$ python3 -q
>>> import numpy as np
>>> import numpy.linalg as la
>>> np.set_printoptions(precision=1, suppress=True, linewidth=120)
>>> m1 = np.load("dump.npy")
>>> m1
array([[-2.,  1.],
       [ 1., -2.]])
>>> w, evecs = la.eig(m1)
>>> m1 @ evecs[:, 0] - w[0] * evecs[:, 0]
array([0., 0.])
>>> np.sort(la.eigvals(m1 @ m1))
array([1., 9.])
>>> np.sort(la.eigvals(la.inv(m1)))
array([-1. , -0.3])
>>> np.prod(w)
np.float64(3.0)
>>> w
array([-1., -3.])
>>> np.sort(la.eigvals(m1.T))
array([-3., -1.])
>>> M = np.load("mat.npy")
>>> M
array([[ 0,  0,  3],
       [ 0,  0,  0],
       [-3,  0,  0]])
>>> la.cond(M) > 100
np.True_
>>> [round(float(x), 1) for x in la.svd(M, compute_uv=False)[:3]]
[3.0, 3.0, 0.0]
>>> Uu, sig, Vh = la.svd(M)
>>> sig
array([3., 3., 0.])
>>> other = Uu[:, :2] @ np.diag(sig[:2]) @ Vh[:2]
>>> other
array([[ 0.,  0.,  3.],
       [ 0.,  0.,  0.],
       [-3.,  0.,  0.]])
>>> round(float(la.norm(M - other) / la.norm(M)), 1)
0.0
>>> (la.matrix_power((other != 0) + (other.T != 0) + np.eye(3), 3) > 0).astype(int)
array([[1, 0, 1],
       [0, 1, 0],
       [1, 0, 1]])
>>> np.sort(la.eigvals(other).real)
array([0., 0., 0.])
>>> (other != 0).astype(int)
array([[0, 0, 1],
       [0, 0, 0],
       [1, 0, 0]])
>>> other @ other
array([[-9.,  0.,  0.],
       [ 0.,  0.,  0.],
       [ 0.,  0., -9.]])
>>> round(float(la.det(other)), 1)
0.0
>>> np.flatnonzero(la.matrix_power((other != 0) + (other.T != 0) + np.eye(3), 3)[0])
array([0, 2])
>>> P = np.triu(np.array([[1, 1, 0], [0, 2, 1], [0, 0, 2]]), 1) + np.eye(3)
>>> other = P @ M @ la.inv(P)
>>> np.trace(other), np.trace(M)
(np.float64(0.0), np.int64(0))
>>> P @ M - M @ P
array([[ 0.,  0.,  0.],
       [-3.,  0.,  0.],
       [ 0.,  3.,  0.]])
>>> x = np.array([0, 3, 1])
>>> np.round(la.det(M), 1)
np.float64(0.0)
>>> la.svd(M, compute_uv=False)
array([3., 3., 0.])
>>> x @ M @ x
np.int64(0)
>>> la.eigvals(M).real
array([0., 0., 0.])
>>> Q = la.solve(np.eye(3) - M, np.eye(3) + M)
>>> round(la.det(Q), 1)
np.float64(1.0)
>>> data = np.load("w.npy")
>>> data
array([[ 2,  3,  1, -3,  0,  2],
       [ 0, -2, -3,  1,  2, -2],
       [ 0,  0,  2,  1, -3, -1],
       [ 0,  0,  0, -3,  0,  3],
       [ 0,  0,  0,  0,  3, -3],
       [ 0,  0,  0,  0,  0,  0]])
>>> Uu, sig, Vh = la.svd(data)
>>> evecs = Vh[:(sig > 1e-8).sum()]
>>> rng = np.random.default_rng(46010)
>>> x = data[4] + -3 * data[0] + rng.integers(2) * np.eye(6)[2]
>>> x
array([-6., -9., -3.,  9.,  3., -9.])
>>> np.round(la.norm(x - evecs.T @ evecs @ x), 1)
np.float64(0.0)
>>> evecs.T @ evecs
array([[ 0.6,  0.3, -0.3, -0.2, -0.2, -0.2],
       [ 0.3,  0.8,  0.2,  0.1,  0.1,  0.1],
       [-0.3,  0.2,  0.8, -0.1, -0.1, -0.1],
       [-0.2,  0.1, -0.1,  0.9, -0.1, -0.1],
       [-0.2,  0.1, -0.1, -0.1,  0.9, -0.1],
       [-0.2,  0.1, -0.1, -0.1, -0.1,  0.9]])
>>> np.diag(evecs.T @ evecs)
array([0.6, 0.8, 0.8, 0.9, 0.9, 0.9])
